$ python3 -q
>>> import numpy as np
>>> import numpy.linalg as la
>>> np.set_printoptions(precision=4, suppress=True, linewidth=140)
>>> feats = np.load("arr.npy")
>>> print(feats)
[[ 1.      0.      0.    ]
 [ 0.     -0.9884  0.1521]
 [ 0.      0.1521  0.9884]]
>>> # columns are unit length and at right angles
>>> G = feats.T @ feats
>>> print(la.svd(feats, compute_uv=False) ** 2)
[1. 1. 1.]
>>> print((feats @ feats.T).shape)
(3, 3)
>>> print(la.matrix_rank(G))
3
>>> print(np.allclose(G, G.T))
True
>>> print(np.round(feats.T @ feats, 4) + 0)
[[1. 0. 0.]
 [0. 1. 0.]
 [0. 0. 1.]]
>>> print(la.svd(feats, compute_uv=False))
[1. 1. 1.]
>>> print(feats[:, 2] @ feats[:, 0])
0.0
>>> out = np.array([[1, 3], [0, 1]])
>>> cent = np.kron(out, feats)
>>> print(cent.shape)
(6, 6)
>>> print(cent)
[[ 1.      0.      0.      3.      0.      0.    ]
 [ 0.     -0.9884  0.1521  0.     -2.9651  0.4562]
 [ 0.      0.1521  0.9884  0.      0.4562  2.9651]
 [ 0.      0.      0.      1.      0.      0.    ]
 [ 0.     -0.      0.      0.     -0.9884  0.1521]
 [ 0.      0.      0.      0.      0.1521  0.9884]]
>>> rng = np.random.default_rng(6480)
>>> out = feats + rng.integers(-2, 3, (3, 1)) @ rng.integers(-2, 3, (1, 3))
>>> print(out)
[[ 1.      0.      0.    ]
 [-2.     -2.9884 -1.8479]
 [ 4.      4.1521  4.9884]]
>>> print(out - feats)
[[ 0.  0.  0.]
 [-2. -2. -2.]
 [ 4.  4.  4.]]
>>> print(np.round(la.svd(out - feats, compute_uv=False), 4) + 0)
[7.746 0.    0.   ]
>>> q, _ = la.qr(np.array([[2.7, -2.5, 0.8, 0.5, -0.7],
...     [-0.3, -0.3, 0.2, -0.6, 0.3],
...     [0.0, 0.1, 1.4, -0.7, 0.6],
...     [-0.2, 1.1, 0.0, -0.8, 0.0],
...     [0.5, -0.1, 0.7, 2.6, -1.3]]))
>>> m1 = -2 * q
>>> print(m1)
[[ 1.9498  0.1058 -0.0686  0.3959 -0.1598]
 [-0.2166  0.9984  0.5178  0.2348 -1.6227]
 [ 0.     -0.1748  1.8201  0.5874  0.5582]
 [-0.1444 -1.6072 -0.1227  0.7564 -0.8993]
 [ 0.3611 -0.615   0.632  -1.6944 -0.4701]]
>>> q, r_ = la.qr(m1)
>>> print(q @ r_)
[[ 1.9498  0.1058 -0.0686  0.3959 -0.1598]
 [-0.2166  0.9984  0.5178  0.2348 -1.6227]
 [ 0.     -0.1748  1.8201  0.5874  0.5582]
 [-0.1444 -1.6072 -0.1227  0.7564 -0.8993]
 [ 0.3611 -0.615   0.632  -1.6944 -0.4701]]
>>> print(np.allclose(r_.T @ r_, m1.T @ m1))
True
>>> print(np.abs(np.diag(r_)))
[2. 2. 2. 2. 2.]
>>> w, evecs = la.eigh(feats)
>>> x0 = np.array([2, 3, 4])
>>> print(la.eigvalsh(feats[1:, 1:]))
[-1.  1.]
>>> print(np.round(evecs * np.abs(w) @ evecs.T, 4) + 0)
[[1. 0. 0.]
 [0. 1. 0.]
 [0. 0. 1.]]
>>> print(round(x0 @ feats @ x0 / (x0 @ x0), 4), w[0], round(w[-1], 4))
0.5023 -1.0 1.0
>>> idx = rng.permutation(5)
>>> out = m1[:, idx] * rng.choice([-1, 1], 5)
>>> print(out)
[[-0.3959 -1.9498  0.1598 -0.1058 -0.0686]
 [-0.2348  0.2166  1.6227 -0.9984  0.5178]
 [-0.5874 -0.     -0.5582  0.1748  1.8201]
 [-0.7564  0.1444  0.8993  1.6072 -0.1227]
 [ 1.6944 -0.3611  0.4701  0.615   0.632 ]]
>>> left, _, Vt = la.svd(m1.T @ out)
>>> print(idx)
[3 0 4 1 2]
>>> K = np.load("out15.npy")
>>> print(K)
[[  1.7089   0.1625  -6.199    3.4464]
 [ -1.5551  -0.3791   7.1181  -5.1163]
 [ -0.4845   0.0324   0.1033  -0.2545]
 [  3.658   -3.3777 -11.233   -3.7379]
 [ -1.0382  -3.718    1.2545 -11.4847]
 [  0.1277  -4.7338  -2.4525 -12.9627]
 [ -3.1247  -0.0207  12.0447  -5.566 ]
 [ -4.3624   0.5731  16.6001  -5.6828]
 [  2.2672  -4.998   -7.9258  -9.9716]
 [  0.0805   6.9939   3.549   17.417 ]
 [ -3.7075  -0.5807  12.9019  -7.4759]
 [ -4.7024   0.2634  16.3747  -7.7121]
 [ -0.121    4.5595   1.0065  12.4199]
 [  1.1319   4.1822  -0.475   12.4336]
 [ -2.0165   5.1565   8.4286  10.2201]
 [  3.6292   2.9968  -9.7255  13.6899]
 [ -0.6942  -3.8319   0.7076 -13.1081]
 [ -0.5611  -6.2634  -1.5079 -16.857 ]
 [  3.0245  -4.1649 -10.3375  -7.3234]
 [ -4.7828  -0.0485  15.7287  -8.3048]
 [  3.4318  -1.8943 -11.3454  -1.6785]
 [  2.4745   1.1717  -8.1588   8.1493]
 [  0.5249   4.1377   0.9459  12.7011]
 [  1.9309  -0.6181  -5.069    1.6717]]
>>> print(la.matrix_rank(K, rtol=0.1))
2
>>> print(np.argsort(-la.norm(K, axis=0).round(6), kind="stable")[:3])
[3 2 1]
>>> print(round(np.log10(la.cond(K))))
2
>>> Ac = K - K.mean(axis=0)
>>> left, s, Vt = la.svd(Ac, full_matrices=False)
>>> print(np.searchsorted(np.cumsum(s ** 2) / (s ** 2).sum(), 0.9) + 1)
2
>>> print(la.matrix_rank(Ac))
4
>>> print(round((s ** 2).sum() ** 2 / (s ** 4).sum(), 4))
1.9501
>>> print((np.sign(left[:, 0]) == np.sign(left[0, 0])).astype(int))
[1 0 1 1 0 0 0 0 0 1 0 0 1 1 1 1 0 0 0 0 1 1 1 1]
>>> print(np.abs(Vt[0]).argmax())
3
>>> print(s)
[52.0247 44.0454  1.5352  1.1561]
>>> print(np.abs(left[:, 0]).argmax())
15
>>> print(s ** 2 / (s ** 2).sum())
[0.582  0.4172 0.0005 0.0003]
>>> G = np.cov(K, rowvar=False)
>>> print(np.median(K, axis=0))
[-0.0202 -0.0346  0.4054 -4.4271]
>>> print(np.corrcoef(K.T))
[[ 1.     -0.1165 -0.9796  0.3163]
 [-0.1165  1.      0.2723  0.9019]
 [-0.9796  0.2723  1.     -0.1636]
 [ 0.3163  0.9019 -0.1636  1.    ]]
>>> q, evecs = la.qr(K[:, :3])[0], la.qr(K[:, 3:])[0]
>>> s = la.svd(q.T @ evecs, compute_uv=False)
>>> print((s > 0.9).sum())
1
>>> print(np.degrees(np.arccos(s.clip(0, 1))))
[4.2883]
>>> print(np.round(la.norm(q @ q.T - evecs @ evecs.T, 2), 4))
1.0
>>> x0 = np.array([0, -3, 1, 0])
>>> target = K @ x0
>>> print(np.round(la.lstsq(K, target)[0], 4) + 0)
[ 0. -3.  1.  0.]
>>> print(np.round(la.solve(K.T @ K, K.T @ target), 4) + 0)
[ 0. -3.  1.  0.]
>>> target = target + 0.3 * rng.normal(size=24)
>>> print(target)
[ -6.7039   7.967    0.0459  -0.9842  13.1008  11.5209  11.6841  15.174    7.1219 -17.931   14.4179  15.5559 -12.3407 -13.6159  -7.2125
 -18.5219  12.0505  17.5455   2.4718  15.6923  -5.3706 -11.8613 -12.0247  -2.9945]
>>> coef, *_ = la.lstsq(K, target)
>>> print(coef)
[-0.225  -3.0756  0.9369  0.0225]
>>> W0 = np.load("w.npy")
>>> print(W0)
[[  9  16   4]
 [ -4 -24  -6]
 [  4 -12  -3]
 [  3  12   3]
 [ -9   8   2]]
>>> rk = la.matrix_rank(W0)
>>> print(rk)
2
>>> N = la.svd(W0)[2][rk:].T
>>> print(W0 @ N)
[[0.]
 [0.]
 [0.]
 [0.]
 [0.]]
>>> print([int(la.matrix_rank(np.delete(W0, i, axis=0))) for i in range(5)])
[2, 2, 2, 2, 2]
>>> print([int(la.matrix_rank(W0[:i])) for i in range(1, len(W0) + 1)])
[1, 2, 2, 2, 2]
>>> print(N.shape)
(3, 1)
>>> print(N @ N.T)
[[ 0.      0.      0.    ]
 [ 0.      0.0588 -0.2353]
 [ 0.     -0.2353  0.9412]]
>>> print(np.allclose(W0 @ N, 0))
True
>>> x0 = np.array([4, 5, 4])
>>> print(W0 * x0)
[[  36   80   16]
 [ -16 -120  -24]
 [  16  -60  -12]
 [  12   60   12]
 [ -36   40    8]]
>>> print(W0 @ np.ones(3))
[ 29. -34. -11.  18.   1.]
>>> print(la.norm(W0 @ x0) <= la.norm(W0, 2) * la.norm(x0) + 1e-9)
True
>>> print((W0 @ x0).argmax())
0
>>> print(W0 @ np.eye(3)[1])
[ 16. -24. -12.  12.   8.]
>>> print((W0 * x0).sum(axis=1))
[ 132 -160  -56   84   12]
>>> print(np.argsort(-la.norm(W0, axis=0).round(6), kind="stable")[:3])
[1 0 2]
>>> M = np.loadtxt("block2.csv", delimiter=",")
>>> print(M)
[[-0.4654  0.9282  0.0038  0.4488]
 [-2.5037  4.9759 -0.0065  2.481 ]
 [-0.8539  1.7431  0.0081  0.8795]
 [-0.3653  0.7432 -0.0091  0.3667]
 [-0.3755  0.6951  0.0235  0.3999]
 [ 1.6411 -3.2813 -0.0107 -1.6361]
 [-0.9296  1.8244 -0.0137  0.9291]
 [ 0.102  -0.2185  0.0027 -0.1089]
 [ 0.1043 -0.2134 -0.0045 -0.1122]
 [-0.5504  1.1212  0.0024  0.5634]
 [-1.5919  3.1726 -0.0507  1.6126]
 [ 1.421  -2.7835  0.0316 -1.4098]
 [-0.4295  0.8435 -0.0351  0.4231]]
>>> cent = M[[5, 6]].astype(float)
>>> for _ in range(3):
...     idx = la.norm(M[:, None] - cent, axis=-1).argmin(axis=1)
...     cent = np.array([M[idx == j].mean(axis=0) for j in range(2)])
... 
>>> print(idx)
[1 1 1 1 1 0 1 1 1 1 1 0 1]
>>> print(np.bincount(idx))
[ 2 11]
>>> print(cent[1] - cent[0])
[-2.2455  4.452  -0.0176  2.2396]
>>> G = np.cov(M, rowvar=False)
>>> print(np.argsort(-M.std(axis=0).round(6), kind="stable"))
[1 0 3 2]
>>> d = la.norm(M[:, None] - M[None], axis=-1)
>>> print((d + 1e9 * np.eye(13)).round(6).argmin(axis=1))
[12 10  6  4  3 11  2  8  7  0  6  5  0]
>>> print(d.mean(axis=1).argmax())
1
>>> print(d[11])
[4.5596 9.5263 5.5594 4.3343 4.3131 0.591  5.6772 3.1642 3.1661 4.7987 7.3276 0.     4.4658]
>>> print(np.flatnonzero(d[11] < d.mean() / 2))
[ 5 11]
>>> print(np.unravel_index(d.round(6).argmax(), d.shape))
(np.int64(1), np.int64(5))
>>> hat = M @ la.solve(M.T @ M, M.T)
>>> print(hat @ M[:, 1])
[ 0.9282  4.9759  1.7431  0.7432  0.6951 -3.2813  1.8244 -0.2185 -0.2134  1.1212  3.1726 -2.7835  0.8435]
>>> print(round(float(np.trace(hat)), 4))
4.0
>>> data = np.load("case10.npy")
>>> print(data)
[[-1  3 -1  3]
 [-3 -1 -3 -1]
 [-1  3 -1  3]
 [-3 -1 -3 -1]]
>>> print(round(la.norm(data, 2), 4))
6.3246
>>> print(round(float(la.norm(data[3], 1)), 4), round(la.norm(data[3], np.inf), 4))
8.0 3.0
>>> left, s, Vt = la.svd(data)
>>> print(np.argmax(s[:-1] / (s[1:] + 1e-6)) + 1)
2
>>> print(s.round(4) + 0)
[6.3246 6.3246 0.     0.    ]
>>> out = left[:, :2] @ np.diag(s[:2]) @ Vt[:2]
>>> print(np.round(la.norm(data - out, 2), 4), round(float(s[2]), 4))
0.0 0.0
>>> print(la.matrix_rank(out))
2
>>> print(round(float(np.abs(data - out).max()), 4))
0.0
>>> A = np.array([[-3.0, 1.0, 0.0], [0.0, -3.0, 1.0], [0.0, 0.0, -3.0]])
>>> print(np.allclose(A, A.T))
False
>>> print(la.matrix_power(A, 3))
[[-27.  27.  -9.]
 [  0. -27.  27.]
 [  0.   0. -27.]]
>>> print((A + A.T) / 2)
[[-3.   0.5  0. ]
 [ 0.5 -3.   0.5]
 [ 0.   0.5 -3. ]]
>>> print(np.sort(np.abs(la.eigvals(A))))
[3. 3. 3.]
>>> print(round(la.det(A), 4))
-27.0
>>> w, evecs = la.eig(A)
>>> print(w)
[-3. -3. -3.]
>>> print(np.sort(la.eigvals(A @ A)))
[9. 9. 9.]
>>> print(np.sort(la.eigvals(la.inv(A))))
[-0.3333 -0.3333 -0.3333]
>>> print(np.prod(w))
-27.0
>>> arr = np.array([[0.7, -0.5, 0.5, 0.9],
...     [-1.3, -0.5, 0.1, -1.2],
...     [-0.8, -0.2, 1.9, 0.3],
...     [1.6, 0.1, -1.3, 0.6]])
>>> print(arr)
[[ 0.7 -0.5  0.5  0.9]
 [-1.3 -0.5  0.1 -1.2]
 [-0.8 -0.2  1.9  0.3]
 [ 1.6  0.1 -1.3  0.6]]
>>> G = arr.T @ arr
>>> print(la.eigvalsh(G)[::-1])
[9.5778 4.1803 0.4249 0.0069]
>>> print(la.svd(arr, compute_uv=False) ** 2)
[9.5778 4.1803 0.4249 0.0069]
>>> print(np.trace(G), np.round((arr ** 2).sum(), 4))
14.19 14.19
>>> print(np.allclose(G, G.T))
True
>>> out = arr / la.norm(arr, axis=1, keepdims=True)
>>> G = out @ out.T
>>> print(np.round(np.degrees(np.arccos(np.clip(G[1, 0], -1, 1))), 4))
133.1687
>>> print(G[1])
[-0.6841  1.      0.2517 -0.753 ]
>>> print(G)
[[ 1.     -0.6841  0.2707  0.3329]
 [-0.6841  1.      0.2517 -0.753 ]
 [ 0.2707  0.2517  1.     -0.7981]
 [ 0.3329 -0.753  -0.7981  1.    ]]
>>> print(np.argwhere(np.triu(np.abs(G) > 0.95, 1)))
[]
>>> print((G - 2 * np.eye(4)).round(6).argmax(axis=1))
[3 2 0 0]
